$ ipython --no-banner

In [1]: import numpy as np

In [2]: import numpy.linalg as la

In [3]: np.set_printoptions(precision=2, suppress=True, linewidth=120, floatmode="fixed")

In [4]: J = np.array([[1, 2, 0, 1], [2, 1, 2, 0], [0, 2, 1, 2], [1, 0, 2, 1]])

In [5]: evals, V = la.eigh(J)

In [6]: vec = np.array([-2, 5, -4, -5])

In [7]: V * np.abs(evals) @ V.T
Out[7]: 
array([[1.97, 0.76, 1.24, 0.03],
       [0.76, 2.59, 0.41, 1.24],
       [1.24, 0.41, 2.59, 0.76],
       [0.03, 1.24, 0.76, 1.97]])

In [8]: np.abs(J).sum(axis=1).max(), round(np.abs(evals).max(), 2)
Out[8]: (np.int64(5), np.float64(4.56))

In [9]: np.round(vec @ J @ vec / (vec @ vec), 2), round(float(evals[0]), 2), round(float(evals[-1]), 2)
Out[9]: (np.float64(0.71), -2.56, 4.56)

In [10]: rng = np.random.default_rng(813890)

In [11]: ang = np.sort(rng.uniform(-2, 2, 18))

In [12]: E = np.c_[ang, ang ** 2, ang ** 3] @ np.array([[3, 5, 0], [5, 5, 2], [1, 2, 0]])

In [13]: E.round(2) + 0
Out[13]: 
array([[ 5.77, -5.61,  7.65],
       [ 5.07, -4.60,  6.63],
       [ 5.00, -4.50,  6.53],
       [ 3.76, -3.28,  4.95],
       [ 3.70, -3.23,  4.87],
       [ 0.00, -1.73,  0.97],
       [-0.22, -1.63,  0.71],
       [-0.48, -1.16,  0.21],
       [-0.45, -0.95,  0.12],
       [-0.39, -0.77,  0.07],
       [ 0.48,  0.75,  0.03],
       [ 1.06,  1.57,  0.12],
       [ 2.45,  3.44,  0.40],
       [ 4.67,  6.34,  0.93],
       [19.05, 25.40,  4.48],
       [23.24, 31.10,  5.49],
       [23.41, 31.34,  5.53],
       [30.89, 41.66,  7.29]])

In [14]: Xs = E - E.mean(axis=0)

In [15]: Uu, s, Vt = la.svd(Xs, full_matrices=False)

In [16]: print(s)
[72.97 15.46  0.25]

In [17]: (np.sign(Uu[:, 0]) == np.sign(Uu[0, 0])).astype(int)
Out[17]: array([1, 1, 1, 1, 1, 1, 1, 1, 1, 1, 1, 1, 1, 1, 0, 0, 0, 0])

In [18]: print(np.round(s ** 2 / (s ** 2).sum(), 2) + 0)
[0.96 0.04 0.00]

In [19]: print(np.abs(Vt[0]).argmax())
1

In [20]: np.abs(Vt[-1])
Out[20]: array([0.62, 0.34, 0.71])

In [21]: def softmax(z):
    ...:     e = np.exp(z - z.max(axis=-1, keepdims=True))
    ...:     return e / e.sum(axis=-1, keepdims=True)
    ...: 

In [22]: np.round(softmax(10 * E[10]), 2) + 0
Out[22]: array([0.07, 0.93, 0.00])

In [23]: softmax(E[10])
Out[23]: array([0.34, 0.44, 0.22])

In [24]: att = E @ E.T / np.sqrt(3)

In [25]: softmax(att)[10] @ E
Out[25]: array([30.87, 41.63,  7.28])

In [26]: softmax(att).round(6).argmax(axis=1)
Out[26]: array([ 0,  0,  0,  0,  0,  0,  0,  0,  0,  0, 17, 17, 17, 17, 17, 17, 17, 17])

In [27]: data = np.maximum(np.array([[0, 2],
    ...:     [-5, -5],
    ...:     [5, -4],
    ...:     [-1, 0],
    ...:     [0, -5],
    ...:     [3, 5],
    ...:     [-3, 3],
    ...:     [-4, -5],
    ...:     [2, -5],
    ...:     [4, 5],
    ...:     [-2, 4],
    ...:     [-1, 3],
    ...:     [0, -1],
    ...:     [-4, 1],
    ...:     [-5, -2]]) @ np.array([[-1, -3, -2], [0, -3, -3]]) + np.array([3, 2, 3]), 0)

In [28]: data
Out[28]: 
array([[ 3,  0,  0],
       [ 8, 32, 28],
       [ 0,  0,  5],
       [ 4,  5,  5],
       [ 3, 17, 18],
       [ 0,  0,  0],
       [ 6,  2,  0],
       [ 7, 29, 26],
       [ 1, 11, 14],
       [ 0,  0,  0],
       [ 5,  0,  0],
       [ 4,  0,  0],
       [ 3,  5,  6],
       [ 7, 11,  8],
       [ 8, 23, 19]])

In [29]: Xs = data - data.mean(axis=0)

In [30]: Uu, s, Vt = la.svd(Xs, full_matrices=False)

In [31]: np.round(Xs.mean(axis=0), 2) + 0
Out[31]: array([0.00, 0.00, 0.00])

In [32]: np.searchsorted(np.cumsum(s ** 2) / (s ** 2).sum(), 0.9) + 1
Out[32]: np.int64(1)

In [33]: la.matrix_rank(Xs)
Out[33]: np.int64(3)

In [34]: print(np.round(s ** 2 / (s ** 2).sum(), 2) + 0)
[0.97 0.03 0.00]

In [35]: Vt[0] * np.sign(Vt[0, np.abs(Vt[0]).argmax()])
Out[35]: array([0.12, 0.75, 0.66])

In [36]: np.abs(Vt[-1])
Out[36]: array([0.51, 0.61, 0.60])

In [37]: print(np.abs(Uu[:, 0]).argmax())
1

In [38]: M = np.load("block11.npy")

In [39]: M
Out[39]: 
array([[-0.54, -0.78,  0.02, -0.31],
       [ 0.59, -0.09,  0.13, -0.79],
       [-0.14,  0.18, -0.93, -0.27],
       [ 0.59, -0.59, -0.33,  0.44]])

In [40]: # columns are unit length and at right angles

In [41]: vec = np.array([2, 3, 4, 1])

In [42]: print(4 - la.matrix_rank(M - np.eye(4), tol=1e-8))
1

In [43]: M.T @ (M @ vec)
Out[43]: array([2.00, 3.00, 4.00, 1.00])

In [44]: np.round(la.det(M), 2)
Out[44]: np.float64(-1.0)

In [45]: q, R = la.qr(M)

In [46]: np.round(q.T @ q, 2) + 0
Out[46]: 
array([[1.00, 0.00, 0.00, 0.00],
       [0.00, 1.00, 0.00, 0.00],
       [0.00, 0.00, 1.00, 0.00],
       [0.00, 0.00, 0.00, 1.00]])

In [47]: np.abs(np.diag(R))
Out[47]: array([1.00, 1.00, 1.00, 1.00])

In [48]: q @ R
Out[48]: 
array([[-0.54, -0.78,  0.02, -0.31],
       [ 0.59, -0.09,  0.13, -0.79],
       [-0.14,  0.18, -0.93, -0.27],
       [ 0.59, -0.59, -0.33,  0.44]])

In [49]: q
Out[49]: 
array([[-0.54, -0.78,  0.02, -0.31],
       [ 0.59, -0.09,  0.13, -0.79],
       [-0.14,  0.18, -0.93, -0.27],
       [ 0.59, -0.59, -0.33,  0.44]])

In [50]: print(q.shape, R.shape)
(4, 4) (4, 4)

In [51]: vec = np.array([4, -5, 2, 5])

In [52]: np.einsum("ij,j->i", q, vec)
Out[52]: array([ 0.21, -0.93, -4.69,  6.86])

In [53]: (q * vec).sum(axis=1)
Out[53]: array([ 0.21, -0.93, -4.69,  6.86])

In [54]: F = np.array([[5, -3, 5, -3], [-1, 4, -6, -8], [6, 9, 0, 2], [-9, -1, 8, 15]])

In [55]: print(softmax(F).sum(axis=1))
[1.00 1.00 1.00 1.00]

In [56]: att = F @ F.T / np.sqrt(4)

In [57]: print(np.round(softmax(att), 2) + 0)
[[1.00 0.00 0.00 0.00]
 [0.00 1.00 0.00 0.00]
 [0.00 0.00 1.00 0.00]
 [0.00 0.00 0.00 1.00]]

In [58]: vec = np.array([3, 4, 8, 8])

In [59]: y = F @ vec

In [60]: y
Out[60]: array([ 19, -99,  70, 153])

In [61]: np.round(la.solve(F.T, F[2]), 2) + 0
Out[61]: array([0.00, 0.00, 1.00, 0.00])

In [62]: print(la.solve(F, 4 * y))
[12.00 16.00 32.00 32.00]

In [63]: print(np.round(la.solve(F, F[:, 2]), 2) + 0)
[0.00 0.00 1.00 0.00]

In [64]: f, g = F[0], F[3]

In [65]: f @ g
Out[65]: np.int64(-47)

In [66]: p = (f @ g) / (f @ f) * f

In [67]: la.matrix_rank(np.outer(f, g))
Out[67]: np.int64(1)

In [68]: round(float(la.norm(f + g) ** 2 + la.norm(f - g) ** 2), 2)
Out[68]: 878.0

In [69]: p
Out[69]: array([-3.46,  2.07, -3.46,  2.07])

In [70]: np.outer(f, g)
Out[70]: 
array([[-45,  -5,  40,  75],
       [ 27,   3, -24, -45],
       [-45,  -5,  40,  75],
       [ 27,   3, -24, -45]])

In [71]: print((g - p) @ f)
0.0
